$ ipython --no-banner

In [1]: import numpy as np

In [2]: np.set_printoptions(suppress=True, linewidth=160)

In [3]: rd = lambda a: np.round(a, 3) + 0

In [4]: F = np.load("dump.npy")

In [5]: print(F)
[[ 3  9  9]
 [-2 -6 -6]
 [ 1  3  3]]

In [6]: # column 2 repeats column 1

In [7]: print(rd(np.linalg.norm(F, "nuc")))
16.31

In [8]: print(rd(np.linalg.norm(F[2] - F[1])))
13.077

In [9]: print(rd(np.linalg.norm(F, 1)), rd(np.linalg.norm(F, np.inf)))
18.0 21.0

In [10]: print(F[2] @ F[1])
-38

In [11]: print(rd(np.linalg.norm(F, axis=1)))
[13.077  8.718  4.359]

In [12]: print(rd(np.linalg.norm(F, 2)))
16.31

In [13]: M = np.array([[0, 1, 0], [1, 0, 1], [0, 1, 0]])

In [14]: print(rd(M @ np.linalg.pinv(M) @ M))
[[0. 1. 0.]
 [1. 0. 1.]
 [0. 1. 0.]]

In [15]: print(np.abs(np.diag(np.linalg.qr(M)[1])) > 1e-9)
[ True  True False]

In [16]: proj = np.triu(np.array([[0, 3, 1], [2, 2, 0], [3, 2, 3]]), 1) + np.eye(3)

In [17]: M2 = proj @ M @ np.linalg.inv(proj)

In [18]: print(np.linalg.matrix_rank(M2))
2

In [19]: print(rd(np.linalg.det(M2)))
0.0

In [20]: feats = np.array([[0, 2, 2], [0, 0, 1], [0, 0, 0]])

In [21]: print(feats)
[[0 2 2]
 [0 0 1]
 [0 0 0]]

In [22]: # rank 2

In [23]: print(np.linalg.matrix_rank(feats, rtol=0.1))
2

In [24]: print(np.linalg.cond(feats) > 100)
True

In [25]: blk = np.stack([feats, -1 * feats, feats[::-1]])

In [26]: print((blk @ feats.T).shape)
(3, 3, 3)

In [27]: print(rd(np.linalg.det(blk)))
[0. 0. 0.]

In [28]: print(np.linalg.matrix_rank(blk.reshape(3, -1)))
2

In [29]: print(blk.sum(axis=0))
[[0 0 0]
 [0 0 1]
 [0 2 2]]

In [30]: print(rd(np.linalg.norm(F, 2) / np.linalg.norm(F)))
1.0

In [31]: print([round(float(x), 3) for x in np.linalg.svd(F, compute_uv=False)[:3]])
[16.31, 0.0, 0.0]

In [32]: left, s, Vh = np.linalg.svd(feats)

In [33]: V = Vh[:(s > 1e-8).sum()]

In [34]: rng = np.random.default_rng(12)

In [35]: vec = feats[0] + 2 * feats[2] + rng.integers(2) * np.eye(3)[2]

In [36]: print(vec)
[0. 2. 3.]

In [37]: print(rd(np.diag(V.T @ V)))
[0. 1. 1.]

In [38]: print(rd(V.T @ V))
[[0. 0. 0.]
 [0. 1. 0.]
 [0. 0. 1.]]

In [39]: mat = np.load("case8.npy")

In [40]: print(mat)
[[ 0.01  -1.97  -2.915]
 [-0.1   -2.105 -3.11 ]
 [ 0.076 -1.792 -3.06 ]
 [ 0.083 -1.891 -2.952]
 [ 0.085 -2.041 -3.111]
 [ 0.065 -1.942  2.015]
 [-0.103 -1.979  1.95 ]
 [-0.057 -2.011  1.977]
 [ 0.038 -1.998  1.898]
 [-0.022 -2.141  2.095]
 [-2.961 -3.104 -0.006]
 [-2.926 -3.064 -0.038]
 [-2.945 -3.123  0.038]
 [-2.989 -2.946  0.064]
 [-2.957 -2.854 -0.059]]

In [41]: M2 = mat / np.linalg.norm(mat, axis=1, keepdims=True)

In [42]: gram = M2 @ M2.T

In [43]: print(np.argwhere(np.triu(np.abs(gram) > 0.95, 1)))
[[ 0  1]
 [ 0  2]
 [ 0  3]
 [ 0  4]
 [ 1  2]
 [ 1  3]
 [ 1  4]
 [ 2  3]
 [ 2  4]
 [ 3  4]
 [ 5  6]
 [ 5  7]
 [ 5  8]
 [ 5  9]
 [ 6  7]
 [ 6  8]
 [ 6  9]
 [ 7  8]
 [ 7  9]
 [ 8  9]
 [10 11]
 [10 12]
 [10 13]
 [10 14]
 [11 12]
 [11 13]
 [11 14]
 [12 13]
 [12 14]
 [13 14]]

In [44]: A = np.array([[5, 10, 5], [0, 0, 3], [0, 0, 1]])

In [45]: print(A)
[[ 5 10  5]
 [ 0  0  3]
 [ 0  0  1]]

In [46]: # row 0 dominates

In [47]: proj = np.triu(np.array([[2, 0, 3], [2, 3, 0], [1, 0, 1]]), 1) + np.eye(3)

In [48]: M2 = proj @ A @ np.linalg.inv(proj)

In [49]: print(rd(np.linalg.det(M2)))
0.0

In [50]: print(np.linalg.matrix_rank(M2))
2

In [51]: print(rd(np.linalg.norm(A) ** 2 / np.linalg.norm(A, 2) ** 2))
1.054

In [52]: print(np.linalg.norm(A, axis=1).argmax())
0

In [53]: M2 = np.array([[-2, 1], [1, 3], [-1, -1]])

In [54]: print(A @ M2)
[[-5 30]
 [-3 -3]
 [-1 -1]]

In [55]: print(np.einsum("ik,kj->ij", A, M2))
[[-5 30]
 [-3 -3]
 [-1 -1]]

In [56]: print(np.linalg.matrix_rank(A @ M2))
2

In [57]: print(M2.T @ A.T)
[[-5 -3 -1]
 [30 -3 -1]]

In [58]: print(np.einsum("ij,ij->i", A, A))
[150   9   1]

In [59]: print(np.einsum("ij->j", A))
[ 5 10  9]

In [60]: print(np.argsort(-np.linalg.norm(A, axis=0).round(6), kind="stable")[:3])
[1 2 0]

In [61]: print(np.linalg.matrix_rank(A, rtol=0.1))
2

In [62]: print([round(float(x), 3) for x in np.linalg.svd(A, compute_uv=False)[:3]])
[12.319, 2.87, 0.0]

In [63]: print(rd(np.linalg.norm(A, 2) / np.linalg.norm(A)))
0.974

In [64]: np.zeros(3, 3)
TypeError: Cannot interpret '3' as a data type


In [65]: print(np.unravel_index(np.abs(A).argmax(), A.shape))
(np.int64(0), np.int64(1))

In [66]: print(np.abs(A).max())
10

In [67]: print(rd(np.linalg.norm(A)))
12.649

In [68]: print(rd(np.linalg.svd(A, compute_uv=False)))
[12.319  2.87   0.   ]

In [69]: print(np.count_nonzero(A))
5

In [70]: print(A.sum(axis=0))
[ 5 10  9]

In [71]: print(A.shape)
(3, 3)

In [72]: data = rng.normal(size=(23, 3)) + 3 * np.array([3, 1, 3])

In [73]: print(rd(data))
[[10.046  3.742  9.724]
 [10.619  1.794  8.373]
 [ 7.679  2.892  9.999]
 [ 8.978  3.496  7.089]
 [ 9.147  2.093 10.775]
 [ 9.887  3.949  8.942]
 [ 9.613  3.658  8.656]
 [ 8.503  2.885  8.395]
 [ 8.406  2.717  8.272]
 [ 9.766  1.404  9.824]
 [ 8.374  2.454  7.649]
 [ 8.856  2.752  9.191]
 [ 8.466  3.094 10.82 ]
 [ 9.409  2.426  9.953]
 [ 8.871  3.594  9.613]
 [ 8.609  1.07   8.652]
 [ 9.551  2.62   9.439]
 [ 9.98   2.456 10.231]
 [10.622  4.079 10.165]
 [10.097  5.255  9.186]
 [ 9.002  3.603  8.092]
 [ 7.447  2.118  9.373]
 [ 9.473  1.464  7.117]]

In [74]: print(rd(np.linalg.det(M[::-1])))
0.0

In [75]: print(rd(np.linalg.det(2 * M)), rd(np.linalg.det(M)))
0.0 0.0

In [76]: print(rd(np.linalg.eigvals(M)))
[-1.414  0.     1.414]
